In [1]: import numpy as np

In [2]: import numpy.linalg as la

In [3]: np.set_printoptions(suppress=True, linewidth=100)

In [4]: rd = lambda a: np.round(a, 2) + 0

In [5]: m1 = np.loadtxt("a.csv", delimiter=",")

In [6]: m1
Out[6]: 
array([[ 0.,  2., -2.,  0.,  0.,  0., -2.,  0.,  0.,  0., -1.],
       [-7.,  1., -4.,  0.,  0.,  0.,  0.,  0.,  0.,  9.,  0.],
       [ 0.,  5.,  0.,  0.,  9.,  0.,  0.,  0.,  0.,  0.,  0.],
       [ 0.,  0.,  0.,  6.,  1., -9.,  0.,  0.,  0.,  0.,  7.],
       [-3.,  0., -7.,  0.,  0.,  0.,  0.,  0.,  0.,  6.,  0.],
       [ 0., -2.,  0.,  0.,  0.,  0.,  6.,  0.,  0.,  0.,  0.],
       [ 0.,  0.,  0.,  0.,  0.,  0.,  0.,  0.,  0.,  0., -9.],
       [-9., -2.,  0.,  4., -7.,  0.,  8.,  0., -4.,  0.,  0.],
       [ 0.,  0., -2.,  0.,  0., -8.,  0.,  0.,  8.,  0.,  0.],
       [ 1., -7.,  0.,  0.,  0.,  0.,  4., -6.,  0.,  0., -8.]])

In [7]: B = m1 / la.norm(m1, axis=1, keepdims=True)

In [8]: C2 = B @ B.T

In [9]: (np.abs(C2) > 0.9).astype(int)
Out[9]: 
array([[1, 0, 0, 0, 0, 0, 0, 0, 0, 0],
       [0, 1, 0, 0, 0, 0, 0, 0, 0, 0],
       [0, 0, 1, 0, 0, 0, 0, 0, 0, 0],
       [0, 0, 0, 1, 0, 0, 0, 0, 0, 0],
       [0, 0, 0, 0, 1, 0, 0, 0, 0, 0],
       [0, 0, 0, 0, 0, 1, 0, 0, 0, 0],
       [0, 0, 0, 0, 0, 0, 1, 0, 0, 0],
       [0, 0, 0, 0, 0, 0, 0, 1, 0, 0],
       [0, 0, 0, 0, 0, 0, 0, 0, 1, 0],
       [0, 0, 0, 0, 0, 0, 0, 0, 0, 1]])

In [10]: rd(C2[4])
Out[10]: array([ 0.4 ,  0.88,  0.  ,  0.  ,  1.  ,  0.  ,  0.  ,  0.18,  0.13, -0.02])

In [11]: m1.sum(axis=1)
Out[11]: array([ -3.,  -1.,  14.,   5.,  -4.,   4.,  -9., -10.,  -2., -16.])

In [12]: np.abs(m1).max()
Out[12]: np.float64(9.0)

In [13]: m1.sum(axis=0)
Out[13]: array([-18.,  -3., -15.,  10.,   3., -17.,  16.,  -6.,   4.,  15., -11.])

In [14]: m1.shape
Out[14]: (10, 11)

In [15]: m1 - m1[0]
Out[15]: 
array([[ 0.,  0.,  0.,  0.,  0.,  0.,  0.,  0.,  0.,  0.,  0.],
       [-7., -1., -2.,  0.,  0.,  0.,  2.,  0.,  0.,  9.,  1.],
       [ 0.,  3.,  2.,  0.,  9.,  0.,  2.,  0.,  0.,  0.,  1.],
       [ 0., -2.,  2.,  6.,  1., -9.,  2.,  0.,  0.,  0.,  8.],
       [-3., -2., -5.,  0.,  0.,  0.,  2.,  0.,  0.,  6.,  1.],
       [ 0., -4.,  2.,  0.,  0.,  0.,  8.,  0.,  0.,  0.,  1.],
       [ 0., -2.,  2.,  0.,  0.,  0.,  2.,  0.,  0.,  0., -8.],
       [-9., -4.,  2.,  4., -7.,  0., 10.,  0., -4.,  0.,  1.],
       [ 0., -2.,  0.,  0.,  0., -8.,  2.,  0.,  8.,  0.,  1.],
       [ 1., -9.,  2.,  0.,  0.,  0.,  6., -6.,  0.,  0., -7.]])

In [16]: np.diff(m1, axis=0)
Out[16]: 
array([[-7., -1., -2.,  0.,  0.,  0.,  2.,  0.,  0.,  9.,  1.],
       [ 7.,  4.,  4.,  0.,  9.,  0.,  0.,  0.,  0., -9.,  0.],
       [ 0., -5.,  0.,  6., -8., -9.,  0.,  0.,  0.,  0.,  7.],
       [-3.,  0., -7., -6., -1.,  9.,  0.,  0.,  0.,  6., -7.],
       [ 3., -2.,  7.,  0.,  0.,  0.,  6.,  0.,  0., -6.,  0.],
       [ 0.,  2.,  0.,  0.,  0.,  0., -6.,  0.,  0.,  0., -9.],
       [-9., -2.,  0.,  4., -7.,  0.,  8.,  0., -4.,  0.,  9.],
       [ 9.,  2., -2., -4.,  7., -8., -8.,  0., 12.,  0.,  0.],
       [ 1., -7.,  2.,  0.,  0.,  8.,  4., -6., -8.,  0., -8.]])

In [17]: rng = np.random.default_rng(25230)

In [18]: B = m1 + rng.integers(-2, 3, (10, 9)) @ rng.integers(-2, 3, (9, 11))

In [19]: B
Out[19]: 
array([[  0.,   5., -15.,   6., -10.,  -9., -10., -12.,   3.,  -7.,  -5.],
       [-14.,   1., -13.,   0.,   0.,  -5.,  -3.,  -3.,  -3.,   2.,   7.],
       [ -1.,   8.,  -3.,   0.,   0.,   1.,  -1.,  -3.,   3.,   0.,   3.],
       [ -6.,   9.,  -2.,   5.,  -2., -16.,  -5.,  -3.,   9.,  -2.,  15.],
       [ -2.,   5., -13.,   5.,   2., -11.,   2.,  -4.,  -5.,   7.,   3.],
       [ -3.,  -1.,  -1.,  -6.,  10.,   2.,   6.,  10.,   0.,   3.,   3.],
       [  3.,  -1.,  14.,  -2.,   3.,   4.,   3.,  -4.,   6.,   1.,  -9.],
       [-10.,  -2.,  10.,   4.,  -8.,  -1.,   8.,   1.,  -1.,   1.,   4.],
       [-11.,   3.,  -7.,   0.,   4., -12.,   0.,   0.,   4.,  -6.,   2.],
       [  2., -14.,   8.,  -3.,  -4.,  14.,   8.,  -7.,   2.,  -3.,  -5.]])

In [20]: rd(la.svd(B - m1, compute_uv=False))
Out[20]: array([38.36, 24.41, 19.65, 16.8 , 12.06,  9.09,  6.03,  5.21,  1.35,  0.  ])

In [21]: B - m1
Out[21]: 
array([[  0.,   3., -13.,   6., -10.,  -9.,  -8., -12.,   3.,  -7.,  -4.],
       [ -7.,   0.,  -9.,   0.,   0.,  -5.,  -3.,  -3.,  -3.,  -7.,   7.],
       [ -1.,   3.,  -3.,   0.,  -9.,   1.,  -1.,  -3.,   3.,   0.,   3.],
       [ -6.,   9.,  -2.,  -1.,  -3.,  -7.,  -5.,  -3.,   9.,  -2.,   8.],
       [  1.,   5.,  -6.,   5.,   2., -11.,   2.,  -4.,  -5.,   1.,   3.],
       [ -3.,   1.,  -1.,  -6.,  10.,   2.,   0.,  10.,   0.,   3.,   3.],
       [  3.,  -1.,  14.,  -2.,   3.,   4.,   3.,  -4.,   6.,   1.,   0.],
       [ -1.,   0.,  10.,   0.,  -1.,  -1.,   0.,   1.,   3.,   1.,   4.],
       [-11.,   3.,  -5.,   0.,   4.,  -4.,   0.,   0.,  -4.,  -6.,   2.],
       [  1.,  -7.,   8.,  -3.,  -4.,  14.,   4.,  -1.,   2.,  -3.,   3.]])
